$ python -q
>>> import numpy as np
>>> import numpy.linalg as la
>>> np.set_printoptions(precision=3, suppress=True, linewidth=160, legacy="1.25")
>>> rd = lambda a: np.round(a, 3) + 0
>>> X = np.array([[0, 1, 1, 4, 5, 3, -3],
...     [-1, 0, 3, -4, 0, -1, 4],
...     [-1, -3, 0, 4, -3, -3, -3],
...     [-4, 4, -4, 0, 1, 1, 0],
...     [-5, 0, 3, -1, 0, 0, 5],
...     [-3, 1, 3, -1, 0, 0, 5],
...     [3, -4, 3, 0, -5, -5, 0]])
>>> rng = np.random.default_rng(406)
>>> lab = rng.permutation(7)
>>> lab
array([3, 5, 0, 1, 4, 6, 2])
>>> other = X[lab][:, lab]
>>> np.allclose(other, X)
False
>>> np.trace(other)
0
>>> rd(la.det(other)), rd(la.det(X[lab]))
(0.0, 0.0)
>>> other
array([[ 0,  1, -4,  4,  1,  0, -4],
       [-1,  0, -3,  1,  0,  5,  3],
       [ 4,  3,  0,  1,  5, -3,  1],
       [-4, -1, -1,  0,  0,  4,  3],
       [-1,  0, -5,  0,  0,  5,  3],
       [ 0, -5,  3, -4, -5,  0,  3],
       [ 4, -3, -1, -3, -3, -3,  0]])
>>> rd(np.trace(la.pinv(X) @ X))
6.0
>>> np.allclose(X[:-1].T @ la.lstsq(X[:-1].T, X[-1])[0], X[-1])
True
>>> rk = la.matrix_rank(X)
>>> rk
6
>>> N = la.svd(X)[2][rk:].T
>>> rd(N[:, 0] / N[np.abs(N[:, 0]).round(6).argmax(), 0])
array([ 0.283, -0.567, -0.817,  0.383,  1.   , -0.867,  0.85 ])
>>> [int(la.matrix_rank(X[:, :j + 1])) for j in range(7)]
[1, 2, 3, 4, 5, 6, 6]
>>> [int(la.matrix_rank(np.delete(X, i, axis=0))) for i in range(7)]
[6, 6, 6, 6, 6, 6, 6]
>>> u, g = X[1], X[3]
>>> u @ g
-9
>>> u @ u
43
>>> pr = (u @ g) / (u @ u) * u
>>> rd(pr)
array([ 0.209,  0.   , -0.628,  0.837,  0.   ,  0.209, -0.837])
>>> la.matrix_rank(np.outer(u, g))
1
>>> rd((g - pr) @ u)
0.0
>>> Uu, sigma, vt = la.svd(X)
>>> vecs = vt[:(sigma > 1e-8).sum()]
>>> vec = X[6] + 4 * X[0] + rng.integers(2) * np.eye(7)[0]
>>> vec
array([  3.,   0.,   7.,  16.,  15.,   7., -12.])
>>> np.allclose(vecs.T @ vecs @ vec, vec)
True
>>> la.matrix_rank(np.vstack([X, vec]))
6
>>> E = np.array([[3.0, 1.0, 1.0], [1.0, 3.0, 1.0], [1.0, 1.0, 3.0]])
>>> vec = np.ones(3)
>>> for _ in range(5):
...     vec = E @ vec
...     vec /= la.norm(vec)
...     print(round(vec @ E @ vec, 3))
... 
5.0
5.0
5.0
5.0
5.0
>>> rd(vec)
array([0.577, 0.577, 0.577])
>>> rd(la.eigvalsh(E)[-1])
5.0
>>> np.allclose(E @ E.T, E.T @ E)
True
>>> E @ (-1.0) ** np.arange(3)
array([ 3., -1.,  3.])
>>> (E @ E)[0]
array([11.,  7.,  7.])
>>> np.fft.fft(E[0])
array([5.+0.j, 2.+0.j, 2.+0.j])
>>> np.sort(np.abs(np.fft.fft(E[0]))), rd(np.sort(la.svd(E, compute_uv=False)))
(array([2., 2., 5.]), array([2., 2., 5.]))
>>> E @ np.ones(3)
array([5., 5., 5.])
>>> vec = np.array([0, 2, 2])
>>> y = E @ vec
>>> y
array([4., 8., 8.])
>>> rd(la.solve(E, y))
array([0., 2., 2.])
>>> rd(la.solve(E, y + E[:, 0]))
array([1., 2., 2.])
>>> Lm = la.cholesky(E)
>>> la.eigvalsh(E).min() > 0
True
>>> rd(Lm)
array([[1.732, 0.   , 0.   ],
       [0.577, 1.633, 0.   ],
       [0.577, 0.408, 1.581]])
>>> rd(E / np.sqrt(np.outer(np.diag(E), np.diag(E))))
array([[1.   , 0.333, 0.333],
       [0.333, 1.   , 0.333],
       [0.333, 0.333, 1.   ]])
>>> other = np.array([[4, 4, -3, 4, 5],
...     [-3, -1, 5, 2, 2],
...     [0, 3, 1, 0, 2],
...     [5, 5, 1, -5, 1],
...     [-3, 1, -3, 4, 1]])
>>> J = np.triu(other, 1)
>>> J
array([[ 0,  4, -3,  4,  5],
       [ 0,  0,  5,  2,  2],
       [ 0,  0,  0,  0,  2],
       [ 0,  0,  0,  0,  1],
       [ 0,  0,  0,  0,  0]])
>>> lab = rng.permutation(5)
>>> lab
array([0, 3, 1, 4, 2])
>>> other = J[lab][:, lab]
>>> np.diag(other)
array([0, 0, 0, 0, 0])
>>> np.trace(other)
0
>>> rd(np.sort(np.abs(la.eigvals(other))))
array([0., 0., 0., 0., 0.])
>>> np.allclose(other, J)
False
